$ python3 -q
>>> import numpy as np
>>> np.set_printoptions(suppress=True, linewidth=140)
>>> rnd = lambda a: np.round(a, 2) + 0
>>> K = np.diag(np.array([-8, 0, 7]))
>>> print(K)
[[-8  0  0]
 [ 0  0  0]
 [ 0  0  7]]
>>> # 3 blocks once reordered
>>> ev, V = np.linalg.eigh(K)
>>> print(ev.sum(), np.trace(K))
-1.0 -1
>>> print(np.abs(V[:, -1]).round(6).argmax())
2
>>> print(rnd(np.linalg.eigvalsh(K + 5 * np.eye(3))))
[-3.  5. 12.]
>>> print(np.abs(V[:, -1]))
[0. 0. 1.]
>>> Z = np.sign(np.array([[-5, -5, -1], [1, 1, -3], [-4, 4, -5]]))
>>> Y = (np.tril(Z, -1) + np.eye(3)) @ (np.triu(Z, 1) + np.eye(3))
>>> ev = np.array([1, 3, 1])
>>> E = np.rint(Y * ev @ np.linalg.inv(Y)) + 0
>>> print(E)
[[-1.  0. -2.]
 [ 0.  1.  0.]
 [ 4.  0.  5.]]
>>> gram = E.T @ E
>>> print(rnd(np.linalg.eigvalsh(gram)[::-1]))
[45.8  1.   0.2]
>>> print(rnd(np.linalg.svd(E, compute_uv=False) ** 2))
[45.8  1.   0.2]
>>> print((E @ E.T).shape)
(3, 3)
>>> print(np.allclose(gram, gram.T))
True
>>> print(np.trace(gram), (E ** 2).sum())
47.0 47.0
>>> def softmax(z):
...     e = np.exp(z - z.max(axis=-1, keepdims=True))
...     return e / e.sum(axis=-1, keepdims=True)
... 
>>> print(rnd(softmax(E[2])))
[0.27 0.   0.73]
>>> att = E @ E.T / np.sqrt(3)
>>> print(softmax(att).round(6).argmax(axis=1))
[0 1 2]
>>> print(rnd(np.sort(np.linalg.eigvals(E).real)))
[1. 1. 3.]
>>> print(np.flatnonzero(np.linalg.matrix_power((E != 0) + (E.T != 0) + np.eye(3), 3)[0]))
[0 2]
>>> print((E != 0).astype(int))
[[1 0 1]
 [0 1 0]
 [1 0 1]]
>>> print(E @ E)
[[-7.  0. -8.]
 [ 0.  1.  0.]
 [16.  0. 17.]]
>>> Y = E / np.sqrt((E ** 2).mean(axis=1, keepdims=True))
>>> print(rnd(E - E.mean(axis=1, keepdims=True)))
[[ 0.    1.   -1.  ]
 [-0.33  0.67 -0.33]
 [ 1.   -3.    2.  ]]
>>> print(np.linalg.matrix_rank(E - E.mean(axis=1, keepdims=True)))
2
>>> A = np.load("m.npy")
>>> print(A)
[[ 0.5   0.   -1.5   0.04]
 [-1.5   2.5   0.6   9.83]
 [-1.   -0.3   1.4  -1.24]
 [ 0.5   0.8  -1.9   3.04]
 [-0.3  -0.6  -1.8  -2.47]
 [-0.6   0.6   0.6   2.46]
 [-1.4  -0.3  -0.4  -1.14]
 [ 0.3   0.8  -2.    3.16]
 [-0.1  -0.7   1.   -2.84]
 [ 0.8   0.6  -0.3   2.47]]
>>> Z = A[[8, 4]].astype(float)
>>> for _ in range(3):
...     z = np.linalg.norm(A[:, None] - Z, axis=-1).argmin(axis=1)
...     Z = np.array([A[z == j].mean(axis=0) for j in range(2)])
... 
>>> print(z)
[0 1 0 1 0 1 0 1 0 1]
>>> print(rnd(Z))
[[-0.46 -0.38 -0.26 -1.53]
 [-0.1   1.06 -0.6   4.19]]
